$ python3 -q
>>> import numpy as np
>>> from numpy import linalg as LA
>>> np.set_printoptions(precision=3, suppress=True, linewidth=200)
>>> def rnd(a):
...     return np.round(a, 3) + 0
... 
>>> K = np.load("test7.npy")
>>> K
array([[1. , 0. , 0. , 0. ],
       [0.5, 0.5, 0. , 0. ],
       [0. , 0.5, 0.5, 0. ],
       [0.5, 0. , 0. , 0.5]])
>>> np.einsum("ij,ji->", K, K)
np.float64(1.75)
>>> np.poly(K)
array([ 1.   , -2.5  ,  2.25 , -0.875,  0.125])
>>> np.kron(np.eye(2, dtype=int), K)
array([[1. , 0. , 0. , 0. , 0. , 0. , 0. , 0. ],
       [0.5, 0.5, 0. , 0. , 0. , 0. , 0. , 0. ],
       [0. , 0.5, 0.5, 0. , 0. , 0. , 0. , 0. ],
       [0.5, 0. , 0. , 0.5, 0. , 0. , 0. , 0. ],
       [0. , 0. , 0. , 0. , 1. , 0. , 0. , 0. ],
       [0. , 0. , 0. , 0. , 0.5, 0.5, 0. , 0. ],
       [0. , 0. , 0. , 0. , 0. , 0.5, 0.5, 0. ],
       [0. , 0. , 0. , 0. , 0.5, 0. , 0. , 0.5]])
>>> rnd(LA.det(K.T))
np.float64(0.125)
>>> rnd(LA.eigvals(K))
array([0.5, 0.5, 0.5, 1. ])
>>> evals, V = LA.eig(K)
>>> rnd(np.sort(LA.eigvals(LA.inv(K))))
array([1., 2., 2., 2.])
>>> np.prod(evals)
np.float64(0.125)
>>> K @ V[:, 0] - evals[0] * V[:, 0]
array([0., 0., 0., 0.])
>>> np.allclose(K @ K.T, K.T @ K)
False
>>> np.allclose(K, K.T)
False
>>> rnd(LA.det(K))
np.float64(0.125)
>>> rnd(np.abs(LA.eigvals(K)).max())
np.float64(1.0)
>>> vec = np.array([-2, 0, -1, 0])
>>> y = K @ vec
>>> y
array([-2. , -1. , -0.5, -1. ])
>>> rnd(LA.solve(K, K[:, 1]))
array([0., 1., 0., 0.])
>>> rnd(LA.solve(K, y + K[:, 2]))
array([-2.,  0.,  0.,  0.])
>>> rng = np.random.default_rng(874564)
>>> X = rng.normal(size=(17, 3))
>>> X = 10 * X / LA.norm(X, axis=1, keepdims=True)
>>> rnd(X)
array([[-7.881, -5.81 , -2.034],
       [-5.994, -1.624, -7.838],
       [ 0.309, -3.804,  9.243],
       [ 9.704, -0.44 , -2.373],
       [ 3.007,  9.537, -0.081],
       [ 8.285,  5.581,  0.458],
       [-0.979, -4.986,  8.613],
       [ 8.383, -1.346,  5.283],
       [-6.262, -6.196,  4.733],
       [ 2.76 , -2.392,  9.309],
       [ 7.742,  5.638, -2.878],
       [ 8.491, -3.044, -4.318],
       [-4.403, -6.816,  5.845],
       [-5.411,  2.092,  8.145],
       [ 6.857,  1.02 ,  7.207],
       [-0.55 , -3.391,  9.391],
       [-3.408, -0.741,  9.372]])
>>> cen = X - X.mean(axis=0)
>>> V = LA.svd(cen)[2][:2]
>>> Y = cen - cen @ V.T @ V
>>> rnd(LA.norm(Y) / LA.norm(cen))
np.float64(0.374)
